In [1]: import numpy as np

In [2]: np.set_printoptions(suppress=True, linewidth=160)

In [3]: E = np.array([[73, 59, -20, -69],
   ...:     [59, 97, 20, -87],
   ...:     [-20, 20, 32, -4],
   ...:     [-69, -87, -4, 85]])

In [4]: rank = np.linalg.matrix_rank(E)

In [5]: rank
Out[5]: np.int64(2)

In [6]: N = np.linalg.svd(E)[2][rank:].T

In [7]: N.shape
Out[7]: (4, 2)

In [8]: np.allclose(E @ N, 0)
Out[8]: True

In [9]: arr = np.load("data.npy")

In [10]: arr.round(2)
Out[10]: 
array([[ 0.49,  0.04,  0.13,  0.18,  0.23, -0.31, -0.19,  0.08, -0.1 ],
       [ 0.04,  0.86, -0.1 , -0.04,  0.06,  0.01, -0.17, -0.21,  0.19],
       [ 0.13, -0.1 ,  0.57,  0.23, -0.09,  0.26, -0.29,  0.06,  0.05],
       [ 0.18, -0.04,  0.23,  0.69,  0.01, -0.04,  0.23, -0.23,  0.14],
       [ 0.23,  0.06, -0.09,  0.01,  0.28, -0.21,  0.03,  0.25,  0.17],
       [-0.31,  0.01,  0.26, -0.04, -0.21,  0.44, -0.08,  0.02,  0.18],
       [-0.19, -0.17, -0.29,  0.23,  0.03, -0.08,  0.52, -0.07,  0.19],
       [ 0.08, -0.21,  0.06, -0.23,  0.25,  0.02, -0.07,  0.57,  0.27],
       [-0.1 ,  0.19,  0.05,  0.14,  0.17,  0.18,  0.19,  0.27,  0.6 ]])

In [11]: w, vecs = np.linalg.eigh(arr)

In [12]: (w > 1e-8).sum(), (w < -1e-8).sum()
Out[12]: (np.int64(5), np.int64(0))

In [13]: cov = arr.T @ arr

In [14]: np.linalg.matrix_rank(cov)
Out[14]: np.int64(5)

In [15]: np.round(np.linalg.eigvalsh(cov)[::-1], 2) + 0
Out[15]: array([1., 1., 1., 1., 1., 0., 0., 0., 0.])

In [16]: left, sigma, vt = np.linalg.svd(arr)

In [17]: sigma.round(2) + 0
Out[17]: array([1., 1., 1., 1., 1., 0., 0., 0., 0.])

In [18]: np.argmax(sigma[:-1] / (sigma[1:] + 1e-6)) + 1
Out[18]: np.int64(5)

In [19]: A2 = left[:, :5] @ np.diag(sigma[:5]) @ vt[:5]

In [20]: round(np.abs(arr - A2).max(), 2)
Out[20]: np.float64(0.0)

In [21]: np.linalg.matrix_rank(A2)
Out[21]: np.int64(5)

In [22]: A2.round(2)
Out[22]: 
array([[ 0.49,  0.04,  0.13,  0.18,  0.23, -0.31, -0.19,  0.08, -0.1 ],
       [ 0.04,  0.86, -0.1 , -0.04,  0.06,  0.01, -0.17, -0.21,  0.19],
       [ 0.13, -0.1 ,  0.57,  0.23, -0.09,  0.26, -0.29,  0.06,  0.05],
       [ 0.18, -0.04,  0.23,  0.69,  0.01, -0.04,  0.23, -0.23,  0.14],
       [ 0.23,  0.06, -0.09,  0.01,  0.28, -0.21,  0.03,  0.25,  0.17],
       [-0.31,  0.01,  0.26, -0.04, -0.21,  0.44, -0.08,  0.02,  0.18],
       [-0.19, -0.17, -0.29,  0.23,  0.03, -0.08,  0.52, -0.07,  0.19],
       [ 0.08, -0.21,  0.06, -0.23,  0.25,  0.02, -0.07,  0.57,  0.27],
       [-0.1 ,  0.19,  0.05,  0.14,  0.17,  0.18,  0.19,  0.27,  0.6 ]])

In [23]: np.round(np.abs(arr).max(), 2)
Out[23]: np.float64(0.86)

In [24]: np.round(np.linalg.svd(arr, compute_uv=False), 2) + 0
Out[24]: array([1., 1., 1., 1., 1., 0., 0., 0., 0.])
